% python3 -q
>>> import numpy as np
>>> from numpy import linalg as LA
>>> np.set_printoptions(precision=2, suppress=True, linewidth=140, floatmode="fixed")
>>> def rd(a):
...     return np.round(a, 2) + 0
... 
>>> J = np.loadtxt("case6.csv", delimiter=",")
>>> J
array([[1.00, 0.50, 0.25, 0.12, 0.06, 0.03, 0.02, 0.01],
       [0.50, 1.00, 0.50, 0.25, 0.12, 0.06, 0.03, 0.02],
       [0.25, 0.50, 1.00, 0.50, 0.25, 0.12, 0.06, 0.03],
       [0.12, 0.25, 0.50, 1.00, 0.50, 0.25, 0.12, 0.06],
       [0.06, 0.12, 0.25, 0.50, 1.00, 0.50, 0.25, 0.12],
       [0.03, 0.06, 0.12, 0.25, 0.50, 1.00, 0.50, 0.25],
       [0.02, 0.03, 0.06, 0.12, 0.25, 0.50, 1.00, 0.50],
       [0.01, 0.02, 0.03, 0.06, 0.12, 0.25, 0.50, 1.00]])
>>> rd(J.sum(axis=1))
array([1.99, 2.48, 2.71, 2.80, 2.80, 2.71, 2.48, 1.99])
>>> np.abs(J).max()
np.float64(1.0)
>>> np.unravel_index(np.abs(J).argmax(), J.shape)
(np.int64(0), np.int64(0))
>>> rd(LA.svd(J, compute_uv=False))
array([2.56, 1.77, 1.16, 0.78, 0.56, 0.44, 0.38, 0.35])
>>> rd(J.sum(axis=0))
array([1.99, 2.48, 2.71, 2.80, 2.80, 2.71, 2.48, 1.99])
>>> f = np.array([2, 2, 3, 2, 3, 2, 2, 2])
>>> other = J + np.outer(f, np.eye(8)[5])
>>> LA.matrix_rank(other - J)
np.int64(1)
>>> other
array([[1.00, 0.50, 0.25, 0.12, 0.06, 2.03, 0.02, 0.01],
       [0.50, 1.00, 0.50, 0.25, 0.12, 2.06, 0.03, 0.02],
       [0.25, 0.50, 1.00, 0.50, 0.25, 3.12, 0.06, 0.03],
       [0.12, 0.25, 0.50, 1.00, 0.50, 2.25, 0.12, 0.06],
       [0.06, 0.12, 0.25, 0.50, 1.00, 3.50, 0.25, 0.12],
       [0.03, 0.06, 0.12, 0.25, 0.50, 3.00, 0.50, 0.25],
       [0.02, 0.03, 0.06, 0.12, 0.25, 2.50, 1.00, 0.50],
       [0.01, 0.02, 0.03, 0.06, 0.12, 2.25, 0.50, 1.00]])
>>> other = J / LA.norm(J, axis=1, keepdims=True)
>>> cov = other @ other.T
>>> (np.abs(cov) > 0.9).astype(int)
array([[1, 0, 0, 0, 0, 0, 0, 0],
       [0, 1, 0, 0, 0, 0, 0, 0],
       [0, 0, 1, 0, 0, 0, 0, 0],
       [0, 0, 0, 1, 0, 0, 0, 0],
       [0, 0, 0, 0, 1, 0, 0, 0],
       [0, 0, 0, 0, 0, 1, 0, 0],
       [0, 0, 0, 0, 0, 0, 1, 0],
       [0, 0, 0, 0, 0, 0, 0, 1]])
>>> (cov - 2 * np.eye(8)).round(6).argmax(axis=1)
array([1, 0, 1, 2, 5, 6, 7, 6])
>>> rd(cov)
array([[1.00, 0.80, 0.56, 0.36, 0.22, 0.13, 0.08, 0.05],
       [0.80, 1.00, 0.80, 0.55, 0.35, 0.21, 0.13, 0.08],
       [0.56, 0.80, 1.00, 0.80, 0.55, 0.34, 0.21, 0.13],
       [0.36, 0.55, 0.80, 1.00, 0.80, 0.55, 0.35, 0.22],
       [0.22, 0.35, 0.55, 0.80, 1.00, 0.80, 0.55, 0.36],
       [0.13, 0.21, 0.34, 0.55, 0.80, 1.00, 0.80, 0.56],
       [0.08, 0.13, 0.21, 0.35, 0.55, 0.80, 1.00, 0.80],
       [0.05, 0.08, 0.13, 0.22, 0.36, 0.56, 0.80, 1.00]])
>>> np.argwhere(np.triu(np.abs(cov) > 0.95, 1))
array([], shape=(0, 2), dtype=int64)
>>> rd(np.degrees(np.arccos(np.clip(cov[2, 1], -1, 1))))
np.float64(36.9)
>>> A = np.array([[1.0, 0.5, 0.25], [0.5, 1.0, 0.5], [0.25, 0.5, 1.0]])
>>> f = np.array([3, 2])
>>> np.polyval(f, A[0])
array([5.00, 3.50, 2.75])
>>> rd(np.cross(A[0, :3], A[2, :3]))
array([ 0.38, -0.94,  0.38])
>>> np.convolve(A[0], f)
array([3.00, 3.50, 1.75, 0.50])
>>> arr = np.load("data.npy")
>>> arr
array([[1.02, 1.00, 1.00, 2.00, 2.00, 0.00],
       [2.00, 0.02, 1.00, 1.00, 1.00, 2.00],
       [1.00, 0.00, 0.02, 2.00, 1.00, 2.00],
       [0.00, 1.00, 3.00, 3.02, 1.00, 3.00],
       [3.00, 0.00, 2.00, 1.00, 1.02, 0.00],
       [1.00, 1.00, 1.00, 2.00, 2.00, 0.02]])
>>> rd(LA.det(arr))
np.float64(0.27)
>>> (arr - arr.T) / 2
array([[ 0.00, -0.50,  0.00,  1.00, -0.50, -0.50],
       [ 0.50,  0.00,  0.50,  0.00,  0.50,  0.50],
       [ 0.00, -0.50,  0.00, -0.50, -0.50,  0.50],
       [-1.00,  0.00,  0.50,  0.00,  0.00,  0.50],
       [ 0.50, -0.50,  0.50,  0.00,  0.00, -1.00],
       [ 0.50, -0.50, -0.50, -0.50,  1.00,  0.00]])
>>> (arr + arr.T) / 2
array([[1.02, 1.50, 1.00, 1.00, 2.50, 0.50],
       [1.50, 0.02, 0.50, 1.00, 0.50, 1.50],
       [1.00, 0.50, 0.02, 2.50, 1.50, 1.50],
       [1.00, 1.00, 2.50, 3.02, 1.00, 2.50],
       [2.50, 0.50, 1.50, 1.00, 1.02, 1.00],
       [0.50, 1.50, 1.50, 2.50, 1.00, 0.02]])
>>> rd(np.sort(np.abs(LA.eigvals(arr))))
array([0.02, 0.62, 0.62, 2.13, 2.13, 7.86])
>>> def softmax(z):
...     e = np.exp(z - z.max(axis=-1, keepdims=True))
...     return e / e.sum(axis=-1, keepdims=True)
... 
>>> rd(softmax(10 * arr[0]))
array([0.00, 0.00, 0.00, 0.50, 0.50, 0.00])
>>> rd(softmax(arr).sum(axis=1))
array([1.00, 1.00, 1.00, 1.00, 1.00, 1.00])
>>> S = arr @ arr.T / np.sqrt(6)
>>> rd(softmax(S + np.triu(np.full(S.shape, -np.inf), 1)))
array([[1.00, 0.00, 0.00, 0.00, 0.00, 0.00],
       [0.17, 0.83, 0.00, 0.00, 0.00, 0.00],
       [0.15, 0.34, 0.51, 0.00, 0.00, 0.00],
       [0.00, 0.00, 0.00, 1.00, 0.00, 0.00],
       [0.06, 0.09, 0.02, 0.09, 0.73, 0.00],
       [0.23, 0.05, 0.05, 0.35, 0.10, 0.23]])
>>> W2 = np.array([[0.4, -0.5, 0.0, -0.5, -0.2], [0.5, -0.8, 1.2, 1.5, 0.8]])
>>> rng = np.random.default_rng(22785)
>>> m1 = np.array([[7, 4],
...     [8, 1],
...     [3, 8],
...     [6, 6],
...     [6, 3],
...     [9, 0],
...     [1, 0],
...     [8, 1],
...     [4, 9],
...     [8, 3],
...     [3, 4],
...     [1, 4],
...     [9, 4],
...     [2, 8],
...     [2, 8],
...     [2, 6],
...     [0, 5],
...     [8, 0],
...     [1, 0],
...     [5, 8],
...     [8, 8],
...     [8, 1],
...     [7, 7],
...     [8, 1],
...     [8, 5],
...     [6, 7],
...     [7, 4],
...     [5, 7],
...     [5, 8],
...     [8, 0]]) @ W2 + 0.02 * rng.normal(size=(30, 5))
>>> rd(m1)
array([[  4.79,  -6.70,   4.83,   2.49,   1.80],
       [  3.68,  -4.83,   1.18,  -2.49,  -0.84],
       [  5.20,  -7.89,   9.61,  10.52,   5.80],
       [  5.37,  -7.80,   7.19,   6.01,   3.61],
       [  3.89,  -5.41,   3.59,   1.49,   1.22],
       [  3.56,  -4.55,   0.00,  -4.52,  -1.78],
       [  0.38,  -0.52,  -0.02,  -0.50,  -0.19],
       [  3.67,  -4.81,   1.21,  -2.55,  -0.82],
       [  6.06,  -9.23,  10.80,  11.46,   6.39],
       [  4.72,  -6.38,   3.59,   0.49,   0.77],
       [  3.21,  -4.69,   4.80,   4.49,   2.62],
       [  2.40,  -3.70,   4.81,   5.51,   3.01],
       [  5.59,  -7.72,   4.78,   1.52,   1.43],
       [  4.79,  -7.42,   9.56,  10.98,   6.01],
       [  4.81,  -7.45,   9.57,  11.03,   6.02],
       [  3.78,  -5.83,   7.21,   7.97,   4.41],
       [  2.51,  -4.01,   6.00,   7.47,   4.03],
       [  3.21,  -4.03,   0.00,  -4.00,  -1.59],
       [  0.40,  -0.49,   0.00,  -0.48,  -0.18],
       [  6.01,  -8.92,   9.60,   9.46,   5.44],
       [  7.21, -10.43,   9.56,   8.01,   4.78],
       [  3.68,  -4.83,   1.21,  -2.47,  -0.78],
       [  6.29,  -9.07,   8.41,   6.99,   4.20],
       [  3.70,  -4.76,   1.23,  -2.52,  -0.81],
       [  5.71,  -7.98,   6.02,   3.51,   2.38],
       [  5.86,  -8.61,   8.39,   7.50,   4.40],
       [  4.80,  -6.70,   4.81,   2.46,   1.82],
       [  5.51,  -8.11,   8.40,   8.03,   4.60],
       [  5.98,  -8.92,   9.57,   9.54,   5.42],
       [  3.19,  -4.02,  -0.03,  -4.02,  -1.59]])
>>> x = np.array([-5, -1, 3, 1, 5])
>>> h = np.maximum(m1 @ x, 0)
>>> rd(m1.T @ h)
array([ 3184.60, -4760.26,  5240.33,  5299.18,  3000.20])
>>> Xs = m1 - m1.mean(axis=0)
>>> U, s, Vh = LA.svd(Xs, full_matrices=False)
>>> rd(Xs.mean(axis=0))
array([0.00, 0.00, 0.00, 0.00, 0.00])
>>> np.abs(Vh[0]).argmax()
np.int64(3)
>>> np.abs(U[:, 0]).argmax()
np.int64(8)
>>> (np.sign(U[:, 0]) == np.sign(U[0, 0])).astype(int)
array([1, 1, 0, 0, 1, 1, 1, 1, 0, 1, 1, 0, 1, 0, 0, 0, 0, 1, 1, 0, 0, 1, 0, 1, 0, 0, 1, 0, 0, 1])
>>> rd((s ** 2).sum() ** 2 / (s ** 4).sum())
np.float64(1.18)
>>> rd(s ** 2 / (s ** 2).sum())
array([0.92, 0.08, 0.00, 0.00, 0.00])
>>> rd(np.abs(Vh[-1]))
array([0.47, 0.23, 0.35, 0.16, 0.76])
>>> rd(Vh[0] * np.sign(Vh[0, np.abs(Vh[0]).argmax()]))
array([ 0.15, -0.27,  0.51,  0.71,  0.37])
>>> hat = m1 @ LA.solve(m1.T @ m1, m1.T)
>>> rd(np.diag(hat))
array([0.11, 0.29, 0.16, 0.05, 0.10, 0.32, 0.07, 0.19, 0.33, 0.18, 0.09, 0.03, 0.17, 0.14, 0.23, 0.15, 0.17, 0.15, 0.05, 0.26, 0.26, 0.13,
       0.15, 0.27, 0.19, 0.15, 0.15, 0.10, 0.16, 0.20])
>>> rd(LA.eigvalsh(hat))
array([0.00, 0.00, 0.00, 0.00, 0.00, 0.00, 0.00, 0.00, 0.00, 0.00, 0.00, 0.00, 0.00, 0.00, 0.00, 0.00, 0.00, 0.00, 0.00, 0.00, 0.00, 0.00,
       0.00, 0.00, 0.00, 1.00, 1.00, 1.00, 1.00, 1.00])
>>> np.allclose(hat @ hat, hat)
True
>>> feats = np.load("m.npy")
>>> feats
array([[-0.40,  0.70, -0.50,  0.10, -0.10],
       [ 1.18, -0.50, -0.20, -0.10,  0.30],
       [-0.80,  0.40, -1.30, -1.40, -0.20],
       [-2.00, -0.50, -0.40, -1.30, -0.50],
       [ 4.81, -0.70,  0.90,  1.00,  1.20],
       [-0.04,  0.20, -1.30,  1.60,  0.00],
       [-0.84,  1.30,  1.50,  0.40, -0.20],
       [-1.59, -2.40,  0.30, -0.60, -0.40],
       [-1.19, -1.30, -0.40,  0.40, -0.30],
       [ 3.20,  1.30,  0.20, -0.20,  0.80],
       [ 6.80,  0.20,  0.20,  0.30,  1.70],
       [ 2.80,  0.90,  0.50, -0.50,  0.70],
       [-0.38,  0.50, -1.20, -0.60, -0.10],
       [ 2.40, -0.40,  0.10, -1.50,  0.60],
       [ 0.41,  0.60,  0.70, -1.60,  0.10],
       [ 4.02,  0.00, -1.00,  1.10,  1.00],
       [ 0.81, -0.20,  0.90, -0.40,  0.20],
       [-1.58,  1.70,  0.20, -0.80, -0.40],
       [-1.23, -0.20, -0.10, -0.30, -0.30],
       [-2.82,  0.70, -1.00, -0.50, -0.70],
       [ 5.20, -0.90, -0.40,  0.70,  1.30],
       [-5.20,  0.70,  1.00,  0.50, -1.30],
       [-0.80,  0.40,  0.70, -0.40, -0.20],
       [-1.19,  0.90, -0.10,  0.00, -0.30],
       [-1.21, -0.90,  0.70,  0.00, -0.30],
       [ 5.21, -1.20, -0.50, -1.50,  1.30],
       [-4.02,  1.80,  1.40, -4.00, -1.00],
       [-6.04, -1.90,  0.10, -0.70, -1.50]])
>>> other = np.c_[feats[:, :4] @ np.array([[6, 8, 4, 8], [1, 8, 0, 1], [0, 8, 9, 4], [6, 9, 6, 4]]), np.array([-2, -2, 2, -1, -1, 1, -1, -2, -1, 0, -1, 2, 1, 2, 0, 0, -1, -1, 0, 2, -2, 2, 2, 2, 1, 0, -2, 0])]
>>> rd(other)
array([[ -1.10,  -0.70,  -5.50,  -4.10,  -2.00],
       [  5.98,   2.94,   2.32,   7.74,  -2.00],
       [-12.80, -26.20, -23.30, -16.80,   2.00],
       [-20.30, -34.90, -19.40, -23.30,  -1.00],
       [ 34.16,  49.08,  33.34,  45.38,  -1.00],
       [  9.56,   5.28,  -2.26,   1.08,   1.00],
       [ -1.34,  19.28,  12.54,   2.18,  -1.00],
       [-15.54, -34.92,  -7.26, -16.32,  -2.00],
       [ -6.04, -19.52,  -5.96, -10.82,  -1.00],
       [ 19.30,  35.80,  13.40,  26.90,   0.00],
       [ 42.80,  60.30,  30.80,  56.60,  -1.00],
       [ 14.70,  29.10,  12.70,  23.30,   2.00],
       [ -5.38, -14.04, -15.92,  -9.74,   1.00],
       [  5.00,   3.30,   1.50,  13.20,   2.00],
       [ -6.54,  -0.72,  -1.66,   0.28,   0.00],
       [ 30.72,  34.06,  13.68,  32.56,   0.00],
       [  2.26,   8.48,   8.94,   8.28,  -1.00],
       [-12.58,  -4.64,  -9.32, -13.34,  -1.00],
       [ -9.38, -14.94,  -7.62, -11.64,   0.00],
       [-19.22, -29.46, -23.28, -27.86,   2.00],
       [ 34.50,  37.50,  21.40,  41.90,  -2.00],
       [-27.50, -23.50,  -8.80, -34.90,   2.00],
       [ -6.80,  -1.20,   0.70,  -4.80,   2.00],
       [ -6.24,  -3.12,  -5.66,  -9.02,   2.00],
       [ -8.16, -11.28,   1.46,  -7.78,   1.00],
       [ 21.06,  14.58,   7.34,  32.48,   0.00],
       [-46.32, -42.56, -27.48, -40.76,  -2.00],
       [-42.34, -69.02, -27.46, -52.62,   0.00]])
>>> rd(LA.norm(LA.qr(feats)[0].T @ other, axis=0) ** 2 / ((other ** 2).sum(axis=0) + 1e-12))
array([1.00, 1.00, 1.00, 1.00, 0.14])
>>> LA.matrix_rank(np.c_[feats, other])
np.int64(6)
>>> K = np.load("block5.npy")
>>> K
array([[ 0.75,  3.37, -1.88,  1.06,  1.88, -0.41, -0.83],
       [ 0.24,  1.77, -1.08,  0.51,  0.87, -0.16, -0.51],
       [-0.04,  0.01, -0.04,  0.07,  0.01,  0.07, -0.03],
       [ 0.23,  1.76, -1.01,  0.53,  0.82, -0.22, -0.40],
       [ 1.49,  8.49, -5.01,  2.45,  4.47, -0.98, -2.09],
       [ 1.16,  6.74, -4.03,  2.00,  3.59, -0.83, -1.67],
       [ 0.94,  5.03, -3.08,  1.40,  2.76, -0.59, -1.16],
       [ 1.52,  8.51, -4.94,  2.48,  4.50, -0.91, -1.97],
       [ 0.68,  3.43, -1.92,  1.01,  1.86, -0.41, -0.82],
       [ 1.57,  8.54, -5.04,  2.46,  4.46, -0.99, -1.99],
       [ 0.65,  3.43, -1.98,  1.03,  1.79, -0.36, -0.70],
       [-0.13, -0.09, -0.02, -0.06,  0.05,  0.01,  0.11],
       [ 0.57,  3.36, -2.00,  1.01,  1.81, -0.44, -0.86],
       [ 1.19,  6.80, -4.05,  2.00,  3.63, -0.83, -1.65],
       [ 0.04,  0.01,  0.01,  0.02,  0.00,  0.06,  0.02],
       [-0.02,  0.01, -0.04,  0.03, -0.03, -0.03, -0.03],
       [ 1.25,  6.83, -3.90,  2.06,  3.62, -0.82, -1.61],
       [ 1.51,  8.52, -5.05,  2.66,  4.55, -1.06, -1.92],
       [ 0.61,  3.40, -1.99,  0.93,  1.87, -0.45, -0.79],
       [ 1.43,  8.48, -5.03,  2.50,  4.49, -0.99, -2.07],
       [ 0.01,  0.01, -0.10,  0.00, -0.10,  0.01,  0.00],
       [ 1.18,  6.77, -3.91,  2.01,  3.55, -0.73, -1.65],
       [ 0.33,  1.70, -0.95,  0.51,  0.85, -0.23, -0.35],
       [ 1.56,  8.57, -4.97,  2.47,  4.62, -1.01, -1.98],
       [ 1.21,  6.74, -3.93,  2.01,  3.62, -0.79, -1.60],
       [ 1.16,  6.84, -3.98,  2.04,  3.62, -0.81, -1.67],
       [ 0.57,  3.39, -1.98,  1.09,  1.82, -0.36, -0.76],
       [ 0.30,  1.69, -0.93,  0.57,  0.87, -0.16, -0.43],
       [ 0.34,  1.70, -1.01,  0.49,  0.93, -0.13, -0.40],
       [ 0.63,  3.39, -1.96,  1.01,  1.88, -0.35, -0.85],
       [ 1.20,  6.78, -4.02,  2.02,  3.51, -0.82, -1.66]])
>>> z = rng.permutation(7)
>>> other = K[:, z] * rng.choice([-1, 1], 7)
>>> other
array([[ 0.75,  1.88, -1.06,  1.88, -3.37, -0.41, -0.83],
       [ 0.24,  1.08, -0.51,  0.87, -1.77, -0.16, -0.51],
       [-0.04,  0.04, -0.07,  0.01, -0.01,  0.07, -0.03],
       [ 0.23,  1.01, -0.53,  0.82, -1.76, -0.22, -0.40],
       [ 1.49,  5.01, -2.45,  4.47, -8.49, -0.98, -2.09],
       [ 1.16,  4.03, -2.00,  3.59, -6.74, -0.83, -1.67],
       [ 0.94,  3.08, -1.40,  2.76, -5.03, -0.59, -1.16],
       [ 1.52,  4.94, -2.48,  4.50, -8.51, -0.91, -1.97],
       [ 0.68,  1.92, -1.01,  1.86, -3.43, -0.41, -0.82],
       [ 1.57,  5.04, -2.46,  4.46, -8.54, -0.99, -1.99],
       [ 0.65,  1.98, -1.03,  1.79, -3.43, -0.36, -0.70],
       [-0.13,  0.02,  0.06,  0.05,  0.09,  0.01,  0.11],
       [ 0.57,  2.00, -1.01,  1.81, -3.36, -0.44, -0.86],
       [ 1.19,  4.05, -2.00,  3.63, -6.80, -0.83, -1.65],
       [ 0.04, -0.01, -0.02,  0.00, -0.01,  0.06,  0.02],
       [-0.02,  0.04, -0.03, -0.03, -0.01, -0.03, -0.03],
       [ 1.25,  3.90, -2.06,  3.62, -6.83, -0.82, -1.61],
       [ 1.51,  5.05, -2.66,  4.55, -8.52, -1.06, -1.92],
       [ 0.61,  1.99, -0.93,  1.87, -3.40, -0.45, -0.79],
       [ 1.43,  5.03, -2.50,  4.49, -8.48, -0.99, -2.07],
       [ 0.01,  0.10, -0.00, -0.10, -0.01,  0.01,  0.00],
       [ 1.18,  3.91, -2.01,  3.55, -6.77, -0.73, -1.65],
       [ 0.33,  0.95, -0.51,  0.85, -1.70, -0.23, -0.35],
       [ 1.56,  4.97, -2.47,  4.62, -8.57, -1.01, -1.98],
       [ 1.21,  3.93, -2.01,  3.62, -6.74, -0.79, -1.60],
       [ 1.16,  3.98, -2.04,  3.62, -6.84, -0.81, -1.67],
       [ 0.57,  1.98, -1.09,  1.82, -3.39, -0.36, -0.76],
       [ 0.30,  0.93, -0.57,  0.87, -1.69, -0.16, -0.43],
       [ 0.34,  1.01, -0.49,  0.93, -1.70, -0.13, -0.40],
       [ 0.63,  1.96, -1.01,  1.88, -3.39, -0.35, -0.85],
       [ 1.20,  4.02, -2.02,  3.51, -6.78, -0.82, -1.66]])
>>> U, _, Vh = LA.svd(K.T @ other)
>>> rd(LA.lstsq(K, other)[0])
array([[ 1.00,  0.00,  0.00,  0.00,  0.00,  0.00,  0.00],
       [ 0.00,  0.00,  0.00,  0.00, -1.00,  0.00,  0.00],
       [ 0.00, -1.00,  0.00,  0.00,  0.00,  0.00,  0.00],
       [ 0.00,  0.00, -1.00,  0.00,  0.00,  0.00,  0.00],
       [ 0.00,  0.00,  0.00,  1.00,  0.00,  0.00,  0.00],
       [ 0.00,  0.00,  0.00,  0.00,  0.00,  1.00,  0.00],
       [ 0.00,  0.00,  0.00,  0.00,  0.00,  0.00,  1.00]])
